In [1]: import numpy as np

In [2]: import numpy.linalg as la

In [3]: np.set_printoptions(precision=2, suppress=True, linewidth=100)

In [4]: def rd(a):
   ...:     return np.round(a, 2) + 0
   ...: 

In [5]: E = np.load("a.npy")

In [6]: E
Out[6]: 
array([[3, 7, 8, 8, 2, 7, 8],
       [0, 2, 1, 1, 0, 8, 3],
       [0, 0, 4, 0, 0, 3, 1],
       [0, 0, 0, 2, 3, 2, 3],
       [0, 0, 0, 0, 2, 8, 5],
       [0, 0, 0, 0, 0, 0, 0],
       [0, 0, 0, 0, 0, 0, 4]])

In [7]: np.allclose(E[:-1].T @ la.lstsq(E[:-1].T, E[-1])[0], E[-1])
Out[7]: False

In [8]: la.lstsq(E[:-1].T, E[-1])[2]
Out[8]: np.int32(5)

In [9]: np.abs(np.diag(la.qr(E)[1])) > 1e-9
Out[9]: array([ True,  True,  True,  True,  True, False,  True])

In [10]: C2 = E.T @ E

In [11]: rd(la.eigvalsh(C2)[::-1])
Out[11]: array([430.2 ,  72.68,  23.67,   9.33,   6.84,   0.28,   0.  ])

In [12]: np.allclose(C2, C2.T)
Out[12]: True

In [13]: rd(la.svd(E, compute_uv=False) ** 2)
Out[13]: array([430.2 ,  72.68,  23.67,   9.33,   6.84,   0.28,   0.  ])

In [14]: np.diag(C2)
Out[14]: array([  9,  53,  81,  69,  17, 190, 124])

In [15]: [int(la.matrix_rank(la.matrix_power(E, p))) for p in range(1, 8)]
Out[15]: [6, 6, 6, 6, 6, 6, 6]

In [16]: E @ E
Out[16]: 
array([[  9,  35,  63,  47,  34, 133, 119],
       [  0,   4,   6,   4,   3,  21,  22],
       [  0,   0,  16,   0,   0,  12,   8],
       [  0,   0,   0,   4,  12,  28,  33],
       [  0,   0,   0,   0,   4,  16,  30],
       [  0,   0,   0,   0,   0,   0,   0],
       [  0,   0,   0,   0,   0,   0,  16]])

In [17]: m1 = np.load("arr.npy")

In [18]: m1
Out[18]: 
array([[-3, -2, -1,  0],
       [ 1,  2,  3,  4],
       [ 5,  6,  7,  8],
       [ 9, 10, 11, 12]])

In [19]: # rank 2

In [20]: rk = la.matrix_rank(m1)

In [21]: rk
Out[21]: np.int64(2)

In [22]: N = la.svd(m1)[2][rk:].T

In [23]: la.matrix_rank(m1.T @ m1), la.matrix_rank(m1 @ m1.T)
Out[23]: (np.int64(2), np.int64(2))

In [24]: [int(la.matrix_rank(m1[:, :j + 1])) for j in range(4)]
Out[24]: [1, 2, 2, 2]

In [25]: rd(m1 @ N)
Out[25]: 
array([[0., 0.],
       [0., 0.],
       [0., 0.],
       [0., 0.]])

In [26]: rd(N @ N.T)
Out[26]: 
array([[ 0.3, -0.4, -0.1,  0.2],
       [-0.4,  0.7, -0.2, -0.1],
       [-0.1, -0.2,  0.7, -0.4],
       [ 0.2, -0.1, -0.4,  0.3]])

In [27]: left, s, vt = la.svd(m1)

In [28]: rd(s)
Out[28]: array([25.58,  3.13,  0.  ,  0.  ])

In [29]: np.argmax(s[:-1] / (s[1:] + 1e-6)) + 1
Out[29]: np.int64(2)

In [30]: A2 = left[:, :2] @ np.diag(s[:2]) @ vt[:2]

In [31]: la.matrix_rank(m1, rtol=0.05)
Out[31]: np.int64(2)

In [32]: u, g = m1[2], m1[0]

In [33]: u @ u
Out[33]: np.int64(174)

In [34]: p = (u @ g) / (u @ u) * u

In [35]: rd(p)
Out[35]: array([-0.98, -1.17, -1.37, -1.56])

In [36]: rng = np.random.default_rng(615575)

In [37]: X = np.eye(6, dtype=int)[rng.permutation(6)]

In [38]: X
Out[38]: 
array([[0, 1, 0, 0, 0, 0],
       [0, 0, 0, 1, 0, 0],
       [0, 0, 0, 0, 1, 0],
       [0, 0, 0, 0, 0, 1],
       [1, 0, 0, 0, 0, 0],
       [0, 0, 1, 0, 0, 0]])

In [39]: q, Rm = la.qr(X)

In [40]: Rm
Out[40]: 
array([[-1.,  0.,  0.,  0.,  0.,  0.],
       [ 0., -1.,  0.,  0.,  0.,  0.],
       [ 0.,  0., -1.,  0.,  0.,  0.],
       [ 0.,  0.,  0., -1.,  0.,  0.],
       [ 0.,  0.,  0.,  0., -1.,  0.],
       [ 0.,  0.,  0.,  0.,  0., -1.]])

In [41]: lab = rng.permutation(6)

In [42]: lab
Out[42]: array([4, 3, 0, 1, 5, 2])

In [43]: A2 = X[lab][:, lab]

In [44]: rd(la.det(A2)), rd(la.det(X[lab]))
Out[44]: (np.float64(-1.0), np.float64(-1.0))

In [45]: np.trace(A2)
Out[45]: np.int64(0)

In [46]: np.allclose(A2, X)
Out[46]: False

In [47]: A2
Out[47]: 
array([[0, 0, 1, 0, 0, 0],
       [0, 0, 0, 0, 1, 0],
       [0, 0, 0, 1, 0, 0],
       [0, 1, 0, 0, 0, 0],
       [0, 0, 0, 0, 0, 1],
       [1, 0, 0, 0, 0, 0]])

In [48]: np.diag(A2)
Out[48]: array([0, 0, 0, 0, 0, 0])

In [49]: rd(np.sort(np.abs(la.eigvals(A2))))
Out[49]: array([1., 1., 1., 1., 1., 1.])

In [50]: u = np.array([-2, -3])

In [51]: np.array([np.convolve(row, u, "same") for row in X])
Out[51]: 
array([[ 0, -2, -3,  0,  0,  0],
       [ 0,  0,  0, -2, -3,  0],
       [ 0,  0,  0,  0, -2, -3],
       [ 0,  0,  0,  0,  0, -2],
       [-2, -3,  0,  0,  0,  0],
       [ 0,  0, -2, -3,  0,  0]])

In [52]: np.polyval(u, X[5])
Out[52]: array([-3, -3, -5, -3, -3, -3])

In [53]: np.correlate(X[5], X[0], "full")
Out[53]: array([0, 0, 0, 0, 0, 0, 1, 0, 0, 0, 0])

In [54]: A2 = np.array([[0, 0, 2], [2, 2, 0], [0, 0, 0], [0, 2, 1], [0, 0, 0], [2, 2, 0]])

In [55]: np.einsum("ik,kj->ij", X, A2)
Out[55]: 
array([[2, 2, 0],
       [0, 2, 1],
       [0, 0, 0],
       [2, 2, 0],
       [0, 0, 2],
       [0, 0, 0]])

In [56]: np.vstack([X, A2.T]).shape
Out[56]: (9, 6)

In [57]: A = np.tril(np.array([[1, 1, 1, 0], [1, 2, 2, 1], [0, 0, 1, 2], [2, 1, 2, 0]]), -1) + np.eye(4, dtype=int)

In [58]: A
Out[58]: 
array([[1, 0, 0, 0],
       [1, 1, 0, 0],
       [0, 0, 1, 0],
       [2, 1, 2, 1]])

In [59]: x = np.array([0, 0, 0, 2])

In [60]: target = A @ x

In [61]: c, lr = np.zeros(4), 1 / la.norm(A, 2) ** 2

In [62]: for i in range(30):
    ...:     c -= lr * A.T @ (A @ c - target)
    ...:     if i % 5 == 0: print(i, round(la.norm(A @ c - target), 2))
    ...: 
0 0.76
5 0.66
10 0.61
15 0.57
20 0.54
25 0.51

In [63]: rd(la.cond(A))
Out[63]: np.float64(9.56)

In [64]: A2 = np.array([[0, -2], [2, 0]])

In [65]: Z = np.kron(A2, A)

In [66]: Z.shape
Out[66]: (8, 8)

In [67]: Z
Out[67]: 
array([[ 0,  0,  0,  0, -2,  0,  0,  0],
       [ 0,  0,  0,  0, -2, -2,  0,  0],
       [ 0,  0,  0,  0,  0,  0, -2,  0],
       [ 0,  0,  0,  0, -4, -2, -4, -2],
       [ 2,  0,  0,  0,  0,  0,  0,  0],
       [ 2,  2,  0,  0,  0,  0,  0,  0],
       [ 0,  0,  2,  0,  0,  0,  0,  0],
       [ 4,  2,  4,  2,  0,  0,  0,  0]])

In [68]: def softmax(z):
    ...:     e = np.exp(z - z.max(axis=-1, keepdims=True))
    ...:     return e / e.sum(axis=-1, keepdims=True)
    ...: 

In [69]: rd(softmax(Z[7] + 3))
Out[69]: array([0.43, 0.06, 0.43, 0.06, 0.01, 0.01, 0.01, 0.01])

In [70]: rd(softmax(10 * Z[7]))
Out[70]: array([0.5, 0. , 0.5, 0. , 0. , 0. , 0. , 0. ])

In [71]: rd(softmax(Z).sum(axis=1))
Out[71]: array([1., 1., 1., 1., 1., 1., 1., 1.])

In [72]: rd(softmax(Z[7]))
Out[72]: array([0.43, 0.06, 0.43, 0.06, 0.01, 0.01, 0.01, 0.01])

In [73]: scores = Z @ Z.T / np.sqrt(8)

In [74]: softmax(scores).round(6).argmax(axis=1)
Out[74]: array([3, 3, 3, 3, 7, 7, 7, 7])

In [75]: rd(softmax(scores))
Out[75]: 
array([[0.14, 0.14, 0.03, 0.56, 0.03, 0.03, 0.03, 0.03],
       [0.04, 0.18, 0.01, 0.73, 0.01, 0.01, 0.01, 0.01],
       [0.04, 0.04, 0.15, 0.63, 0.04, 0.04, 0.04, 0.04],
       [0.  , 0.  , 0.  , 1.  , 0.  , 0.  , 0.  , 0.  ],
       [0.03, 0.03, 0.03, 0.03, 0.14, 0.14, 0.03, 0.56],
       [0.01, 0.01, 0.01, 0.01, 0.04, 0.18, 0.01, 0.73],
       [0.04, 0.04, 0.04, 0.04, 0.04, 0.04, 0.15, 0.63],
       [0.  , 0.  , 0.  , 0.  , 0.  , 0.  , 0.  , 1.  ]])

In [76]: rd(softmax(scores + np.triu(np.full(scores.shape, -np.inf), 1)))
Out[76]: 
array([[1.  , 0.  , 0.  , 0.  , 0.  , 0.  , 0.  , 0.  ],
       [0.2 , 0.8 , 0.  , 0.  , 0.  , 0.  , 0.  , 0.  ],
       [0.16, 0.16, 0.67, 0.  , 0.  , 0.  , 0.  , 0.  ],
       [0.  , 0.  , 0.  , 1.  , 0.  , 0.  , 0.  , 0.  ],
       [0.12, 0.12, 0.12, 0.12, 0.51, 0.  , 0.  , 0.  ],
       [0.04, 0.04, 0.04, 0.04, 0.16, 0.68, 0.  , 0.  ],
       [0.1 , 0.1 , 0.1 , 0.1 , 0.1 , 0.1 , 0.41, 0.  ],
       [0.  , 0.  , 0.  , 0.  , 0.  , 0.  , 0.  , 1.  ]])

In [77]: rd(softmax(scores)[7] @ Z)
Out[77]: array([4., 2., 4., 2., 0., 0., 0., 0.])

In [78]: u = np.array([-1, -2, 1, 2])

In [79]: A2 = A + np.outer(u, np.eye(4)[1])

In [80]: rd(la.det(A2) / la.det(A)), rd(1 + la.solve(A, u)[1])
Out[80]: (np.float64(0.0), np.float64(0.0))

In [81]: rd(la.det(2 * A)), rd(la.det(A))
Out[81]: (np.float64(16.0), np.float64(1.0))

In [82]: rd(la.eigvals(A))
Out[82]: array([1., 1., 1., 1.])

In [83]: rd(la.eigvals(A).sum().real)
Out[83]: np.float64(4.0)

In [84]: rd(la.det(A[::-1]))
Out[84]: np.float64(1.0)

In [85]: arr = np.load("x.npy")

In [86]: arr
Out[86]: 
array([[3, 0, 0, 0],
       [0, 1, 0, 0],
       [0, 0, 0, 0],
       [0, 0, 0, 2]])

In [87]: # 4 groups of indices that never mix

In [88]: np.abs(np.diag(la.qr(arr)[1])) > 1e-9
Out[88]: array([ True,  True, False,  True])

In [89]: np.allclose(arr[:-1].T @ la.lstsq(arr[:-1].T, arr[-1])[0], arr[-1])
Out[89]: False

In [90]: left, s, vt = la.svd(arr)

In [91]: V = vt[:(s > 1e-8).sum()]

In [92]: x = arr[3] + -2 * arr[2] + rng.integers(2) * np.eye(4)[1]

In [93]: x
Out[93]: array([0., 0., 0., 2.])

In [94]: rd(la.norm(x - V.T @ V @ x))
Out[94]: np.float64(0.0)

In [95]: np.diag(V.T @ V)
Out[95]: array([1., 1., 0., 1.])

In [96]: V.T @ V
Out[96]: 
array([[1., 0., 0., 0.],
       [0., 1., 0., 0.],
       [0., 0., 0., 0.],
       [0., 0., 0., 1.]])

In [97]: np.allclose(V.T @ V @ x, x)
Out[97]: True

In [98]: data = np.triu(rng.random((3, 3)) < 0.8, 1).astype(int)

In [99]: data = data + data.T

In [100]: data
Out[100]: 
array([[0, 1, 0],
       [1, 0, 1],
       [0, 1, 0]])

In [101]: # columns 0 and 2 are equal

In [102]: np.argwhere(np.triu(data))
Out[102]: 
array([[0, 1],
       [1, 2]])

In [103]: low = np.diag(data.sum(axis=1)) - data

In [104]: (la.eigvalsh(low) < 1e-8).sum()
Out[104]: np.int64(1)

In [105]: round(la.det(low[1:, 1:]))
Out[105]: 1

In [106]: A2 = np.array([[3, -2], [-2, -1], [-3, 3]])

In [107]: data @ A2
Out[107]: 
array([[-2, -1],
       [ 0,  1],
       [-2, -1]])

In [108]: la.matrix_rank(np.vstack([data, A2.T]))
Out[108]: np.int64(3)

In [109]: np.einsum("ij->j", data)
Out[109]: array([1, 2, 1])

In [110]: np.einsum("ik,kj->ji", data, A2)
Out[110]: 
array([[-2,  0, -2],
       [-1,  1, -1]])

In [111]: np.argsort(-la.norm(data, axis=0).round(6), kind="stable")[:3]
Out[111]: array([1, 0, 2])

In [112]: la.matrix_rank(data, rtol=0.1)
Out[112]: np.int64(2)

In [113]: rd(la.norm(data, 2) / la.norm(data))
Out[113]: np.float64(0.71)

In [114]: [round(float(x), 2) for x in la.svd(data, compute_uv=False)[:3]]
Out[114]: [1.41, 1.41, 0.0]

In [115]: theta = np.radians(72)

In [116]: Rm = np.eye(3)

In [117]: Rm[1, 1] = Rm[2, 2] = np.cos(theta)

In [118]: Rm[1, 2], Rm[2, 1] = -np.sin(theta), np.sin(theta)

In [119]: rd(Rm)
Out[119]: 
array([[ 1.  ,  0.  ,  0.  ],
       [ 0.  ,  0.31, -0.95],
       [ 0.  ,  0.95,  0.31]])

In [120]: A2 = data @ Rm.T

In [121]: rd(la.svd(data, compute_uv=False)), rd(la.svd(A2, compute_uv=False))
Out[121]: (array([1.41, 1.41, 0.  ]), array([1.41, 1.41, 0.  ]))

In [122]: rd(np.abs(A2 - data).max(axis=0))
Out[122]: array([0.  , 0.95, 0.95])

In [123]: [round(float(la.det(data[:i, :i])), 2) + 0 for i in range(1, 4)]
Out[123]: [0.0, -1.0, 0.0]

In [124]: la.cholesky(data)
LinAlgError: Matrix is not positive definite


In [125]: np.all(la.eigvalsh(data) > 0)
Out[125]: np.False_

In [126]: W0 = np.load("test9.npy")

In [127]: W0
Out[127]: 
array([[ 1,  0,  0,  0,  0],
       [ 2,  1,  0,  0,  0],
       [-1,  0,  1,  0,  0],
       [-2, -1,  1,  1,  0],
       [-2,  2, -2,  2,  1]])

In [128]: # triangular

In [129]: la.matrix_rank(W0 - W0[0, 0] * np.eye(5))
Out[129]: np.int64(3)

In [130]: [int(la.matrix_rank(la.matrix_power(W0, p))) for p in range(1, 6)]
Out[130]: [5, 5, 5, 5, 5]

In [131]: np.prod(np.diag(W0)), rd(la.det(W0))
Out[131]: (np.int64(1), np.float64(1.0))

In [132]: W0 @ W0
Out[132]: 
array([[ 1,  0,  0,  0,  0],
       [ 4,  1,  0,  0,  0],
       [-2,  0,  1,  0,  0],
       [-7, -2,  2,  1,  0],
       [-2,  2, -2,  4,  1]])

In [133]: blk = np.stack([W0, 5 * W0, W0[::-1]])

In [134]: la.matrix_rank(blk.reshape(3, -1))
Out[134]: np.int64(2)

In [135]: (blk @ W0.T).shape
Out[135]: (3, 5, 5)

In [136]: rd(la.det(blk))
Out[136]: array([   1., 3125.,    1.])

In [137]: M = np.loadtxt("layer13.csv", delimiter=",")

In [138]: M
Out[138]: 
array([[ 0.,  3.,  5.,  3., -2.,  0.,  3.],
       [-3.,  0., -3.,  0.,  1.,  2.,  1.],
       [-5.,  3.,  0., -3., -5.,  0.,  1.],
       [-3.,  0.,  3.,  0., -2.,  3., -1.],
       [ 2., -1.,  5.,  2.,  0., -4.,  1.],
       [ 0., -2.,  0., -3.,  4.,  0.,  0.],
       [-3., -1., -1.,  1., -1.,  0.,  0.]])

In [139]: # skew-symmetric

In [140]: left, s, vt = la.svd(M)

In [141]: V = vt[:(s > 1e-8).sum()]

In [142]: x = M[0] + -2 * M[3] + rng.integers(2) * np.eye(7)[5]

In [143]: x
Out[143]: array([ 6.,  3., -1.,  3.,  2., -5.,  5.])

In [144]: la.matrix_rank(np.vstack([M, x]))
Out[144]: np.int64(7)

In [145]: rd(la.norm(x - V.T @ V @ x))
Out[145]: np.float64(0.26)

In [146]: np.allclose(V.T @ V @ x, x)
Out[146]: False

In [147]: rk = la.matrix_rank(M)

In [148]: rk
Out[148]: np.int64(6)

In [149]: N = la.svd(M)[2][rk:].T

In [150]: la.matrix_rank(M.T @ M), la.matrix_rank(M @ M.T)
Out[150]: (np.int64(6), np.int64(6))

In [151]: left, s, vt = la.svd(M)

In [152]: np.argmax(s[:-1] / (s[1:] + 1e-6)) + 1
Out[152]: np.int64(6)

In [153]: rd(s)
Out[153]: array([10.18, 10.18,  4.62,  4.62,  3.45,  3.45,  0.  ])

In [154]: A2 = left[:, :6] @ np.diag(s[:6]) @ vt[:6]

In [155]: rd(la.norm(M - A2, 2)), rd(s[6])
Out[155]: (np.float64(0.0), np.float64(0.0))

In [156]: rd(la.norm(M - A2) / la.norm(M))
Out[156]: np.float64(0.0)

In [157]: la.matrix_rank(M, rtol=0.05)
Out[157]: np.int64(6)
